>>> import numpy as np
>>> np.set_printoptions(suppress=True, linewidth=120)
>>> def rd(a):
...     return np.round(a, 2) + 0
... 
>>> W0 = np.cumsum(np.array([[2, 2, 1],
...     [3, 0, 0],
...     [1, 1, 0],
...     [3, 0, 1],
...     [1, 2, 1],
...     [0, 2, 2],
...     [2, 1, 3],
...     [1, 0, 2],
...     [1, 0, 2],
...     [0, 1, 3],
...     [3, 2, 1],
...     [3, 2, 3],
...     [1, 2, 0],
...     [1, 3, 2],
...     [0, 0, 3],
...     [3, 0, 0],
...     [1, 0, 2],
...     [1, 0, 1],
...     [0, 1, 3],
...     [2, 3, 1],
...     [2, 3, 0],
...     [0, 0, 1],
...     [0, 3, 0]]), axis=0)
>>> W0
array([[ 2,  2,  1],
       [ 5,  2,  1],
       [ 6,  3,  1],
       [ 9,  3,  2],
       [10,  5,  3],
       [10,  7,  5],
       [12,  8,  8],
       [13,  8, 10],
       [14,  8, 12],
       [14,  9, 15],
       [17, 11, 16],
       [20, 13, 19],
       [21, 15, 19],
       [22, 18, 21],
       [22, 18, 24],
       [25, 18, 24],
       [26, 18, 26],
       [27, 18, 27],
       [27, 19, 30],
       [29, 22, 31],
       [31, 25, 31],
       [31, 25, 32],
       [31, 28, 32]])
>>> cen = W0 - W0.mean(axis=0)
>>> Uu, sig, Vt = np.linalg.svd(cen, full_matrices=False)
>>> print(np.searchsorted(np.cumsum(sig ** 2) / (sig ** 2).sum(), 0.9) + 1)
1
>>> rd(np.abs(Vt[-1]))
array([0.83, 0.4 , 0.39])
>>> np.abs(Uu[:, 0]).argmax()
np.int64(0)
>>> rd((sig ** 2).sum() ** 2 / (sig ** 4).sum())
np.float64(1.03)
>>> M = np.loadtxt("sample11.csv", delimiter=",")
>>> M
array([[ 1., -1., -1.,  1., -1.,  1.,  1., -1.],
       [ 1., -1.,  1., -1., -1.,  1., -1.,  1.]])
>>> f = np.array([-1, 3, -3])
>>> np.polyval(f, M[0])
array([-1., -7., -7., -1., -7., -1., -1., -7.])
>>> np.cross(M[0, :3], M[1, :3])
array([-2., -2.,  0.])
>>> np.convolve(M[0], f)
array([-1.,  4., -5., -1.,  7., -7.,  5.,  1., -6.,  3.])
>>> np.array([np.convolve(row, f, "same") for row in M])
array([[ 4., -5., -1.,  7., -7.,  5.,  1., -6.],
       [ 4., -7.,  7., -5., -1.,  7., -7.,  6.]])
>>> th = np.radians(30)
>>> Rm = np.eye(8)
>>> Rm[2, 2] = Rm[5, 5] = np.cos(th)
>>> Rm[2, 5], Rm[5, 2] = -np.sin(th), np.sin(th)
>>> rd(Rm)
array([[ 1.  ,  0.  ,  0.  ,  0.  ,  0.  ,  0.  ,  0.  ,  0.  ],
       [ 0.  ,  1.  ,  0.  ,  0.  ,  0.  ,  0.  ,  0.  ,  0.  ],
       [ 0.  ,  0.  ,  0.87,  0.  ,  0.  , -0.5 ,  0.  ,  0.  ],
       [ 0.  ,  0.  ,  0.  ,  1.  ,  0.  ,  0.  ,  0.  ,  0.  ],
       [ 0.  ,  0.  ,  0.  ,  0.  ,  1.  ,  0.  ,  0.  ,  0.  ],
       [ 0.  ,  0.  ,  0.5 ,  0.  ,  0.  ,  0.87,  0.  ,  0.  ],
       [ 0.  ,  0.  ,  0.  ,  0.  ,  0.  ,  0.  ,  1.  ,  0.  ],
       [ 0.  ,  0.  ,  0.  ,  0.  ,  0.  ,  0.  ,  0.  ,  1.  ]])
>>> other = M @ Rm.T
>>> rd(other)
array([[ 1.  , -1.  , -1.37,  1.  , -1.  ,  0.37,  1.  , -1.  ],
       [ 1.  , -1.  ,  0.37, -1.  , -1.  ,  1.37, -1.  ,  1.  ]])
>>> other = M / np.linalg.norm(M, axis=1, keepdims=True)
>>> gram = other @ other.T
>>> rd(gram)
array([[1., 0.],
       [0., 1.]])
>>> print(np.degrees(np.arccos(np.clip(gram[1, 0], -1, 1))))
90.0
>>> (gram - 2 * np.eye(2)).round(6).argmax(axis=1)
array([1, 0])
>>> x = np.array([2, 3, 2, 1, 0, 3, 3, 3])
>>> h1 = np.maximum(M @ x, 0)
>>> print(M.T @ h1)
[ 4. -4.  2. -2. -4.  4. -2.  2.]
>>> np.flatnonzero(h1 > 1e-9)
array([0, 1])
>>> rd(np.tanh(M @ x))
array([0.76, 1.  ])
>>> h1
array([1., 3.])
>>> M.mean(axis=0)
array([ 1., -1.,  0.,  0., -1.,  1.,  0.,  0.])
>>> np.count_nonzero(M)
np.int64(16)
>>> rd(np.linalg.svd(M, compute_uv=False))
array([2.83, 2.83])
>>> rd(np.linalg.norm(M))
np.float64(4.0)
>>> print(np.unravel_index(np.abs(M).argmax(), M.shape))
(np.int64(0), np.int64(0))
>>> np.zeros(2, 8)
Traceback (most recent call last):
  File "<python-input-41>", line 1, in <module>
    np.zeros(2, 8)
    ~~~~~~~~^^^^^^
TypeError: Cannot interpret '8' as a data type
>>> data = np.load("data.npy")
>>> data
array([[ 0,  0, -2],
       [-2,  0,  0],
       [ 0,  1,  0]])
>>> O, vecs = np.linalg.qr(data[:, :1])[0], np.linalg.qr(data[:, 1:])[0]
>>> sig = np.linalg.svd(O.T @ vecs, compute_uv=False)
>>> print(sig)
[0.]
>>> A = np.loadtxt("layer13.csv", delimiter=",")
>>> rd(A)
array([[-0.61,  0.34, -0.24, -0.67,  0.03],
       [-0.47,  0.03,  0.  ,  0.48,  0.74],
       [-0.47, -0.73, -0.3 ,  0.15, -0.36],
       [ 0.33, -0.55, -0.1 , -0.51,  0.56],
       [ 0.28,  0.21, -0.92,  0.18,  0.05]])
>>> rd(A.T @ A)
array([[1., 0., 0., 0., 0.],
       [0., 1., 0., 0., 0.],
       [0., 0., 1., 0., 0.],
       [0., 0., 0., 1., 0.],
       [0., 0., 0., 0., 1.]])
>>> rd(A[:, 4] @ A[:, 1])
np.float64(0.0)
>>> x = np.array([-1, 1, -2, 2, 1])
>>> rd(np.linalg.inv(A))
array([[-0.61, -0.47, -0.47,  0.33,  0.28],
       [ 0.34,  0.03, -0.73, -0.55,  0.21],
       [-0.24,  0.  , -0.3 , -0.1 , -0.92],
       [-0.67,  0.48,  0.15, -0.51,  0.18],
       [ 0.03,  0.74, -0.36,  0.56,  0.05]])
>>> [p for p in range(1, 25) if np.allclose(np.linalg.matrix_power(A, p), np.eye(5))]
[]
>>> rd(np.linalg.norm(x)), rd(np.linalg.norm(A @ x))
(np.float64(3.32), np.float64(3.32))
>>> rd(np.linalg.det(A))
np.float64(1.0)
>>> x = np.array([3, 7, 3, 7, 0])
>>> rd((A * x).sum(axis=1))
array([-4.91,  2.17, -6.38, -6.76,  0.89])
>>> (A @ x).argmax()
np.int64(1)
>>> np.sign((A @ x).round(6))
array([-1.,  1., -1., -1.,  1.])
>>> rng = np.random.default_rng(35055)
>>> labels = rng.permutation(5)
>>> labels
array([0, 2, 3, 4, 1])
>>> other = A[labels][:, labels]
>>> print(rd(other))
[[-0.61 -0.24 -0.67  0.03  0.34]
 [-0.47 -0.3   0.15 -0.36 -0.73]
 [ 0.33 -0.1  -0.51  0.56 -0.55]
 [ 0.28 -0.92  0.18  0.05  0.21]
 [-0.47  0.    0.48  0.74  0.03]]
>>> rd(np.diag(other))
array([-0.61, -0.3 , -0.51,  0.05,  0.03])
>>> rd(np.sort(np.abs(np.linalg.eigvals(other))))
array([1., 1., 1., 1., 1.])
>>> th = rng.uniform(0, 2 * np.pi, 27)
>>> O, _ = np.linalg.qr(np.array([[0.8, -1.1], [-2.3, 1.3], [-1.0, -0.7], [0.2, 0.3], [-0.9, 1.4]]))
>>> feats = 5 * np.c_[np.cos(th), np.sin(th)] @ O.T
>>> rd(feats)
array([[ 2.18, -1.05,  3.09, -1.07, -2.91],
       [ 0.71, -3.87, -2.93,  0.74, -0.64],
       [ 2.36, -2.79,  1.5 , -0.64, -3.  ],
       [-0.99,  4.02,  2.54, -0.61,  1.01],
       [-1.85,  4.01,  0.86, -0.06,  2.19],
       [ 2.33, -1.93,  2.4 , -0.89, -3.04],
       [ 0.08, -3.35, -3.57,  0.98,  0.18],
       [ 1.87, -3.99, -0.8 ,  0.04, -2.22],
       [-2.16,  3.62, -0.19,  0.26,  2.66],
       [-0.08,  3.35,  3.57, -0.98, -0.18],
       [ 1.17, -4.08, -2.27,  0.52, -1.25],
       [ 2.36, -2.19,  2.16, -0.83, -3.05],
       [-2.16,  0.98, -3.14,  1.08,  2.89],
       [ 2.33, -1.94,  2.39, -0.89, -3.04],
       [-2.18,  1.05, -3.09,  1.07,  2.91],
       [ 1.89, -0.04,  3.64, -1.19, -2.59],
       [ 1.5 ,  0.94,  3.97, -1.24, -2.14],
       [ 0.35,  2.85,  3.87, -1.11, -0.73],
       [ 0.01, -3.27, -3.63,  1.01,  0.28],
       [ 1.96, -0.26,  3.54, -1.17, -2.68],
       [-2.13,  3.69, -0.05,  0.22,  2.61],
       [-2.08,  0.64, -3.34,  1.13,  2.8 ],
       [ 1.93, -0.15,  3.59, -1.18, -2.64],
       [-1.81,  4.03,  0.94, -0.09,  2.14],
       [ 0.63, -3.82, -3.02,  0.78, -0.54],
       [ 0.75,  2.3 ,  4.03, -1.19, -1.23],
       [-2.36,  2.72, -1.58,  0.67,  3.01]])
>>> gram = np.cov(feats, rowvar=False)
>>> print(rd(np.corrcoef(feats.T)))
[[ 1.   -0.64  0.49 -0.63 -1.  ]
 [-0.64  1.    0.35 -0.19  0.57]
 [ 0.49  0.35  1.   -0.99 -0.56]
 [-0.63 -0.19 -0.99  1.    0.7 ]
 [-1.    0.57 -0.56  0.7   1.  ]]
>>> rd(gram)
array([[ 3.12, -3.26,  2.47, -0.99, -4.01],
       [-3.26,  8.3 ,  2.89, -0.49,  3.76],
       [ 2.47,  2.89,  8.05, -2.47, -3.65],
       [-0.99, -0.49, -2.47,  0.78,  1.4 ],
       [-4.01,  3.76, -3.65,  1.4 ,  5.19]])
>>> rd(np.corrcoef(feats[:, 3], feats[:, 0])[0, 1])
np.float64(-0.63)
>>> print(np.argsort(-feats.std(axis=0).round(6), kind="stable"))
[1 2 4 0 3]
>>> rd(np.polyfit(feats[:, 3], feats[:, 0], 1))
array([-1.27,  0.03])
>>> gram.shape
(5, 5)
>>> print(rd(np.median(feats, axis=0)))
[ 0.63 -0.04  0.94 -0.09 -0.64]
>>> other = np.array([[0, 7, 1], [8, 6, 2], [6, 1, 6], [0, 7, 9], [8, 1, 6]])
>>> print(np.linalg.matrix_rank(gram @ other))
2
>>> print(np.vstack([gram, other.T]).shape)
(8, 5)
>>> F = np.load("x.npy")
>>> F
array([[-14,  -7,   5,  -6,  -7],
       [-12,  -6,  -4,  -9,   0],
       [  6,   3,   7,  -6,   4],
       [-18,  -9,   8,  -4,  -2]])
>>> W1 = np.array([[0, 2, -1, -2, 2, 1],
...     [-1, 2, 3, 2, -1, 0],
...     [0, -2, 1, -2, 3, -1],
...     [3, -1, -1, -2, -3, 2],
...     [1, 3, 1, 0, 0, -1]])
>>> coef = np.array([-2, 0, -2, -1, -2, -3])
>>> hid = np.maximum(F @ W1 + coef, 0)
>>> (hid > 0).mean(axis=0)
array([0.  , 0.25, 0.25, 0.75, 0.75, 0.  ])
>>> np.linalg.matrix_rank(hid)
np.int64(3)
>>> basis = np.array([[-2, -3], [1, 2], [-1, -3], [0, 0], [0, 2], [-3, -3]])
>>> W1 @ basis
array([[  0,   8],
       [  1,  -4],
       [  0,   2],
       [-12, -20],
       [  3,   3]])
>>> other = F + rng.integers(-2, 3, (4, 1)) @ rng.integers(-2, 3, (1, 5))
>>> other
array([[-16,  -3,   9,  -8,  -3],
       [-14,  -2,   0, -11,   4],
       [  8,  -1,   3,  -4,   0],
       [-20,  -5,  12,  -6,   2]])
>>> print(other - F)
[[-2  4  4 -2  4]
 [-2  4  4 -2  4]
 [ 2 -4 -4  2 -4]
 [-2  4  4 -2  4]]
>>> X = np.array([[-0.95, -1.0, 0.0], [2.0, -1.95, -1.0], [-1.0, -1.0, 0.05]])
>>> X
array([[-0.95, -1.  ,  0.  ],
       [ 2.  , -1.95, -1.  ],
       [-1.  , -1.  ,  0.05]])
>>> Uu, sig, Vt = np.linalg.svd(X)
>>> rd(sig)
array([2.97, 1.98, 0.02])
>>> other = Uu[:, :2] @ np.diag(sig[:2]) @ Vt[:2]
>>> np.linalg.matrix_rank(other)
np.int64(2)
>>> np.linalg.matrix_rank(X, rtol=0.05)
np.int64(2)
>>> rd(np.linalg.norm(X - other) / np.linalg.norm(X))
np.float64(0.01)
>>> print(np.linalg.matrix_rank(X, rtol=0.1))
2
>>> round(np.log10(np.linalg.cond(X)))
2
>>> print(rd(np.sort(np.abs(np.linalg.eigvals(X)))))
[0.05 1.69 1.69]
>>> (X - X.T) / 2
array([[ 0. , -1.5,  0.5],
       [ 1.5,  0. ,  0. ],
       [-0.5,  0. ,  0. ]])
>>> (X + X.T) / 2
array([[-0.95,  0.5 , -0.5 ],
       [ 0.5 , -1.95, -1.  ],
       [-0.5 , -1.  ,  0.05]])
>>> np.allclose(X @ X.T, X.T @ X)
False
>>> rd(X @ X)
array([[-1.1,  2.9,  1. ],
       [-4.8,  2.8,  1.9],
       [-1.1,  2.9,  1. ]])
>>> f, v = X[2], X[1]
>>> print(rd(f @ f))
2.0
>>> p = (f @ v) / (f @ f) * f
>>> rd(np.outer(f, v))
array([[-2.  ,  1.95,  1.  ],
       [-2.  ,  1.95,  1.  ],
       [ 0.1 , -0.1 , -0.05]])
>>> rd(v - p)
array([ 1.95, -2.  , -1.  ])
>>> rd((v - p) @ f)
np.float64(0.0)
>>> th = np.radians(180)
>>> Rm = np.eye(3)
>>> Rm[1, 1] = Rm[2, 2] = np.cos(th)
>>> Rm[1, 2], Rm[2, 1] = -np.sin(th), np.sin(th)
>>> rd(Rm)
array([[ 1.,  0.,  0.],
       [ 0., -1.,  0.],
       [ 0.,  0., -1.]])
>>> other = X @ Rm.T
>>> rd(np.linalg.det(Rm)), np.trace(Rm)
(np.float64(1.0), np.float64(-1.0))
>>> rd(np.linalg.svd(X, compute_uv=False)), rd(np.linalg.svd(other, compute_uv=False))
(array([2.97, 1.98, 0.02]), array([2.97, 1.98, 0.02]))
>>> mat = np.loadtxt("arr.csv", delimiter=",")
>>> print(mat)
[[0. 3. 0. 3. 0. 1.]
 [3. 1. 3. 1. 2. 3.]
 [2. 1. 3. 3. 1. 3.]
 [0. 0. 0. 3. 2. 0.]
 [2. 0. 1. 0. 2. 0.]]
>>> th = np.radians(56)
>>> Rm = np.eye(6)
>>> Rm[1, 1] = Rm[4, 4] = np.cos(th)
>>> Rm[1, 4], Rm[4, 1] = -np.sin(th), np.sin(th)
>>> print(rd(Rm))
[[ 1.    0.    0.    0.    0.    0.  ]
 [ 0.    0.56  0.    0.   -0.83  0.  ]
 [ 0.    0.    1.    0.    0.    0.  ]
 [ 0.    0.    0.    1.    0.    0.  ]
 [ 0.    0.83  0.    0.    0.56  0.  ]
 [ 0.    0.    0.    0.    0.    1.  ]]
>>> other = mat @ Rm.T
>>> print(rd(np.linalg.svd(mat, compute_uv=False)), rd(np.linalg.svd(other, compute_uv=False)))
[8.72 4.4  2.88 1.74 0.5 ] [8.72 4.4  2.88 1.74 0.5 ]
>>> np.allclose(mat @ mat.T, other @ other.T)
True
>>> rd(other)
array([[ 0.  ,  1.68,  0.  ,  3.  ,  2.49,  1.  ],
       [ 3.  , -1.1 ,  3.  ,  1.  ,  1.95,  3.  ],
       [ 2.  , -0.27,  3.  ,  3.  ,  1.39,  3.  ],
       [ 0.  , -1.66,  0.  ,  3.  ,  1.12,  0.  ],
       [ 2.  , -1.66,  1.  ,  0.  ,  1.12,  0.  ]])
>>> print(np.allclose(np.linalg.norm(mat, axis=1), np.linalg.norm(other, axis=1)))
True
>>> other = mat + rng.integers(-2, 3, (5, 4)) @ rng.integers(-2, 3, (4, 6))
>>> other
array([[-7., 12.,  2.,  7.,  4.,  3.],
       [-3.,  8.,  5.,  4.,  4.,  3.],
       [ 6., -3.,  5., -1., -2.,  7.],
       [-1., -4., -4.,  2.,  2.,  2.],
       [ 7., -7., -5.,  0.,  2., -6.]])
>>> np.linalg.matrix_rank(other - mat, tol=1e-8)
np.int64(4)
>>> print(np.abs(other - mat).sum(axis=1))
[28. 20. 21. 12. 24.]
>>> rd(np.linalg.svd(other - mat, compute_uv=False))
array([20.24,  9.65,  5.29,  1.49,  0.  ])
>>> other - mat
array([[-7.,  9.,  2.,  4.,  4.,  2.],
       [-6.,  7.,  2.,  3.,  2.,  0.],
       [ 4., -4.,  2., -4., -3.,  4.],
       [-1., -4., -4., -1.,  0.,  2.],
       [ 5., -7., -6.,  0.,  0., -6.]])
